$ python3 -q
>>> import numpy as np
>>> np.set_printoptions(suppress=True, linewidth=160)
>>> m1 = np.array([[2, 0, 0, 0, 0],
...     [2, 3, 0, 0, 0],
...     [2, 3, 0, 0, 0],
...     [-2, 3, -2, -3, 0],
...     [1, 1, 2, 0, 1]])
>>> # rows 1 and 2 are equal
>>> P = np.triu(np.array([[5, 3, -2, 3, 4],
...     [0, 4, -3, 4, 0],
...     [0, -1, 3, 1, -3],
...     [4, 4, 0, -4, 2],
...     [-2, -4, 0, 3, 0]]), 1) + np.eye(5)
>>> Y = P @ m1 @ np.linalg.inv(P)
>>> np.trace(Y), np.trace(m1)
(np.float64(3.0), np.int64(3))
>>> np.linalg.matrix_rank(Y)
np.int64(4)
>>> Y
array([[   2.,   10.,   36.,  -91.,  286.],
       [ -12.,   42.,   94., -238.,  806.],
       [  -3.,   12.,   22.,  -64.,  203.],
       [   0.,    5.,   17.,  -40.,  133.],
       [   1.,   -2.,   -2.,    7.,  -23.]])
>>> np.round(np.poly(Y), 2) + 0
array([  1.,  -3.,  -7.,  27., -18.,   0.])
>>> round(float(np.linalg.det(Y)), 2)
-0.0
>>> left, sig, vt = np.linalg.svd(m1)
>>> sig.round(2) + 0
array([5.79, 4.94, 1.98, 1.05, 0.  ])
>>> np.argmax(sig[:-1] / (sig[1:] + 1e-6)) + 1
np.int64(4)
>>> Y = left[:, :4] @ np.diag(sig[:4]) @ vt[:4]
>>> np.round(np.abs(m1 - Y).max(), 2)
np.float64(0.0)
>>> np.linalg.matrix_rank(m1, rtol=0.05)
np.int64(4)
>>> Y.round(2) + 0
array([[ 2.,  0.,  0.,  0.,  0.],
       [ 2.,  3.,  0.,  0.,  0.],
       [ 2.,  3.,  0.,  0.,  0.],
       [-2.,  3., -2., -3.,  0.],
       [ 1.,  1.,  2.,  0.,  1.]])
>>> round(np.linalg.norm(m1 - Y) / np.linalg.norm(m1), 2)
np.float64(0.0)
>>> data = np.load("run0.npy")
>>> data
array([[  3,   4,   5,   6,   7,   8,   9,  10,  11,  12,  13,  14],
       [ 15,  16,  17,  18,  19,  20,  21,  22,  23,  24,  25,  26],
       [ 27,  28,  29,  30,  31,  32,  33,  34,  35,  36,  37,  38],
       [ 39,  40,  41,  42,  43,  44,  45,  46,  47,  48,  49,  50],
       [ 51,  52,  53,  54,  55,  56,  57,  58,  59,  60,  61,  62],
       [ 63,  64,  65,  66,  67,  68,  69,  70,  71,  72,  73,  74],
       [ 75,  76,  77,  78,  79,  80,  81,  82,  83,  84,  85,  86],
       [ 87,  88,  89,  90,  91,  92,  93,  94,  95,  96,  97,  98],
       [ 99, 100, 101, 102, 103, 104, 105, 106, 107, 108, 109, 110],
       [111, 112, 113, 114, 115, 116, 117, 118, 119, 120, 121, 122],
       [123, 124, 125, 126, 127, 128, 129, 130, 131, 132, 133, 134],
       [135, 136, 137, 138, 139, 140, 141, 142, 143, 144, 145, 146],
       [147, 148, 149, 150, 151, 152, 153, 154, 155, 156, 157, 158]])
>>> np.abs(np.diag(np.linalg.qr(data)[1])) > 1e-9
array([ True,  True, False, False, False, False, False, False, False, False, False, False])
>>> np.linalg.lstsq(data[:-1].T, data[-1])[2]
np.int32(2)
>>> np.allclose(data[:-1].T @ np.linalg.lstsq(data[:-1].T, data[-1])[0], data[-1])
True
>>> np.unique(data.round(6), axis=0).shape
(13, 12)
>>> round(float(np.trace(np.linalg.pinv(data) @ data)), 2)
2.0
>>> feats = np.load("case2.npy")
>>> feats
array([[ 1,  1,  2,  0, -1,  0],
       [ 1,  1,  1,  2,  0, -1],
       [ 2,  1,  1,  1,  2,  0],
       [ 0,  2,  1,  1,  1,  2],
       [-1,  0,  2,  1,  1,  1],
       [ 0, -1,  0,  2,  1,  1]])
>>> # equal to its transpose
>>> [round(float(np.linalg.det(feats[:i, :i])), 2) + 0 for i in range(1, 7)]
[1.0, 0.0, -1.0, 7.0, 51.0, 143.0]
>>> try:
...     np.linalg.cholesky(feats)
... except np.linalg.LinAlgError as e:
...     print(e)
... 
Matrix is not positive definite
>>> O, R = np.linalg.qr(feats)
>>> np.allclose(R.T @ R, feats.T @ feats)
True
>>> np.round(np.abs(np.diag(R)), 2)
array([2.65, 2.39, 2.55, 2.69, 2.16, 1.53])
>>> def softmax(z):
...     e = np.exp(z - z.max(axis=-1, keepdims=True))
...     return e / e.sum(axis=-1, keepdims=True)
... 
>>> np.round(softmax(feats[5] + -1), 2)
array([0.07, 0.02, 0.07, 0.49, 0.18, 0.18])
>>> np.round(softmax(10 * feats[5]), 2) + 0
array([0., 0., 0., 1., 0., 0.])
>>> att = feats @ feats.T / np.sqrt(6)
>>> np.round(softmax(att), 2)
array([[0.54, 0.16, 0.11, 0.11, 0.07, 0.01],
       [0.1 , 0.52, 0.23, 0.07, 0.04, 0.04],
       [0.03, 0.09, 0.73, 0.09, 0.03, 0.03],
       [0.03, 0.03, 0.09, 0.73, 0.09, 0.03],
       [0.04, 0.04, 0.07, 0.23, 0.52, 0.1 ],
       [0.01, 0.07, 0.11, 0.11, 0.16, 0.54]])
>>> np.round(softmax(att + np.triu(np.full(att.shape, -np.inf), 1)), 2)
array([[1.  , 0.  , 0.  , 0.  , 0.  , 0.  ],
       [0.16, 0.84, 0.  , 0.  , 0.  , 0.  ],
       [0.03, 0.11, 0.86, 0.  , 0.  , 0.  ],
       [0.03, 0.03, 0.11, 0.83, 0.  , 0.  ],
       [0.05, 0.05, 0.07, 0.25, 0.57, 0.  ],
       [0.01, 0.07, 0.11, 0.11, 0.16, 0.54]])
>>> rng = np.random.default_rng(4)
>>> Y = feats + rng.integers(-2, 3, (6, 1)) @ rng.integers(-2, 3, (1, 6))
>>> Y
array([[ 3, -1,  2,  1, -2, -1],
       [ 5, -3,  1,  4, -2, -3],
       [ 6, -3,  1,  3,  0, -2],
       [ 0,  2,  1,  1,  1,  2],
       [ 3, -4,  2,  3, -1, -1],
       [ 4, -5,  0,  4, -1, -1]])
>>> np.abs(Y - feats).sum(axis=1)
array([ 7, 14, 14,  0, 14, 14])
>>> Y - feats
array([[ 2, -2,  0,  1, -1, -1],
       [ 4, -4,  0,  2, -2, -2],
       [ 4, -4,  0,  2, -2, -2],
       [ 0,  0,  0,  0,  0,  0],
       [ 4, -4,  0,  2, -2, -2],
       [ 4, -4,  0,  2, -2, -2]])
>>> np.linalg.matrix_rank(Y - feats, tol=1e-8)
np.int64(1)
>>> O, vecs = np.linalg.qr(feats[:, :4])[0], np.linalg.qr(feats[:, 4:])[0]
>>> sig = np.linalg.svd(O.T @ vecs, compute_uv=False)
>>> sig.round(2)
array([0.73, 0.64])
>>> arr = np.load("dump.npy")
>>> arr
array([[-7,  9, -2, -2],
       [ 4,  0, -9, -3],
       [-3, -7, -7, -6],
       [-3, -9, -2, -8]])
>>> [round(float(x), 2) for x in np.linalg.svd(m1, compute_uv=False)[:3]]
[5.79, 4.94, 1.98]
>>> round(float(np.linalg.norm(m1, 2) / np.linalg.norm(m1)), 2)
0.73
>>> np.linalg.matrix_rank(m1, rtol=0.1)
np.int64(4)
>>> np.linalg.cond(m1) > 100
np.True_
>>> t3 = np.stack([arr, -1 * arr, arr[::-1]])
>>> t3.sum(axis=0)
array([[-3, -9, -2, -8],
       [-3, -7, -7, -6],
       [ 4,  0, -9, -3],
       [-7,  9, -2, -2]])
>>> np.linalg.matrix_rank(t3.reshape(3, -1))
np.int64(2)
>>> M = np.load("m.npy")
>>> M
array([[-0.9 , -0.7 ,  1.9 ,  0.3 ,  0.9 ,  0.6 ,  0.68, -0.3 , -0.3 , -0.8 , -2.3 ],
       [-0.3 , -2.1 , -0.5 , -0.5 , -1.6 ,  0.8 , -1.77,  0.9 , -0.3 ,  1.5 , -0.5 ],
       [ 0.1 ,  1.6 ,  0.2 , -1.  ,  0.7 ,  0.2 ,  1.8 , -0.9 , -1.2 , -0.2 ,  0.  ],
       [ 1.4 , -0.1 ,  0.8 , -0.5 ,  1.  , -0.5 , -2.43,  1.2 , -2.3 , -1.5 , -0.2 ],
       [-1.5 , -1.1 , -0.8 ,  0.1 ,  0.6 ,  0.6 , -1.03,  0.5 ,  0.1 , -0.9 ,  1.9 ],
       [ 0.1 , -0.1 ,  0.9 ,  0.7 , -0.5 , -0.9 , -2.34,  1.2 , -1.3 , -1.4 ,  0.6 ],
       [-0.7 , -0.8 ,  1.7 ,  0.1 , -2.  , -1.3 , -3.99,  2.  , -1.7 ,  1.3 , -1.7 ],
       [-1.3 , -0.5 , -0.4 ,  0.2 , -0.4 , -1.5 , -0.81,  0.4 , -0.1 ,  0.7 ,  1.  ],
       [-0.3 ,  2.7 ,  0.1 , -0.3 , -0.5 , -2.4 , -3.44,  1.7 ,  1.2 , -0.2 ,  0.9 ],
       [ 1.2 ,  0.9 ,  0.1 ,  0.3 , -0.2 , -0.7 ,  0.41, -0.2 ,  0.6 ,  1.  ,  0.8 ],
       [ 2.  , -0.3 ,  0.5 , -0.7 , -0.8 ,  0.3 , -0.79,  0.4 , -0.7 ,  2.3 ,  0.4 ],
       [-0.2 , -0.4 ,  0.7 , -0.7 , -0.4 ,  0.8 , -3.4 ,  1.7 ,  1.6 ,  0.7 , -0.5 ],
       [ 0.  ,  1.7 , -0.8 , -1.4 ,  1.  , -0.5 ,  2.01, -1.  ,  0.5 , -3.1 ,  0.5 ],
       [-1.1 ,  1.9 , -1.  ,  1.4 , -0.5 ,  1.4 , -2.99,  1.5 , -0.2 ,  0.7 , -1.  ],
       [-0.2 , -0.2 , -0.1 , -0.9 ,  0.8 ,  1.4 , -0.53,  0.3 ,  0.2 , -1.4 ,  0.4 ],
       [ 0.4 ,  0.8 ,  0.2 , -1.5 ,  1.5 , -0.2 , -1.  ,  0.5 , -1.2 ,  1.  , -0.5 ],
       [-0.8 ,  0.5 , -0.1 ,  1.  ,  1.3 ,  1.6 ,  0.51, -0.3 ,  0.3 ,  1.7 ,  0.3 ],
       [-0.1 ,  0.1 ,  0.2 , -0.1 , -1.5 ,  1.5 , -0.63,  0.3 ,  0.1 , -0.3 ,  1.1 ],
       [-0.3 ,  0.4 ,  1.9 ,  0.2 ,  0.2 ,  0.2 ,  2.03, -1.  ,  0.8 , -2.3 ,  0.  ],
       [ 0.5 ,  0.9 ,  1.  ,  2.  , -0.1 , -0.3 , -0.79,  0.4 , -1.7 ,  0.2 , -0.4 ],
       [-0.7 ,  0.6 , -1.4 ,  2.2 ,  0.  ,  1.4 ,  1.05, -0.5 ,  0.5 , -0.1 ,  0.2 ],
       [-0.6 ,  1.2 ,  0.7 , -0.2 ,  0.3 , -0.7 ,  2.83, -1.4 , -0.5 , -0.5 ,  0.6 ],
       [ 1.1 ,  1.4 ,  0.2 , -0.8 ,  0.9 , -1.  , -0.76,  0.4 , -0.1 ,  1.1 , -1.4 ],
       [ 1.1 ,  1.6 ,  1.  ,  0.6 ,  0.9 , -0.1 , -0.92,  0.4 ,  0.6 ,  0.8 ,  1.7 ],
       [-0.7 ,  1.8 , -1.  ,  0.8 ,  0.  ,  0.5 , -5.29,  2.6 ,  1.2 ,  0.7 , -1.4 ],
       [-0.3 ,  0.7 ,  0.6 , -0.2 ,  0.4 ,  0.3 , -0.22,  0.1 ,  1.  , -0.1 , -0.4 ],
       [-0.2 , -0.5 ,  0.7 , -0.5 , -0.3 ,  1.  ,  1.34, -0.7 ,  0.7 , -0.5 , -0.1 ],
       [-0.4 , -0.4 , -1.2 , -1.3 , -1.3 , -1.2 , -2.06,  1.  ,  1.6 , -0.3 , -0.4 ],
       [ 0.  , -0.6 ,  0.1 , -0.4 ,  0.5 , -0.7 ,  0.42, -0.2 ,  0.8 , -0.9 ,  0.9 ]])
>>> Xs = (M - M.mean(axis=0)) / M.std(axis=0)
>>> np.round(Xs.std(axis=0), 2)
array([1., 1., 1., 1., 1., 1., 1., 1., 1., 1., 1.])
>>> beta = np.linalg.lstsq(np.delete(Xs, 1, axis=1), Xs[:, 1])[0]
>>> round(1 - np.var(Xs[:, 1] - np.delete(Xs, 1, axis=1) @ beta), 2)
np.float64(0.41)
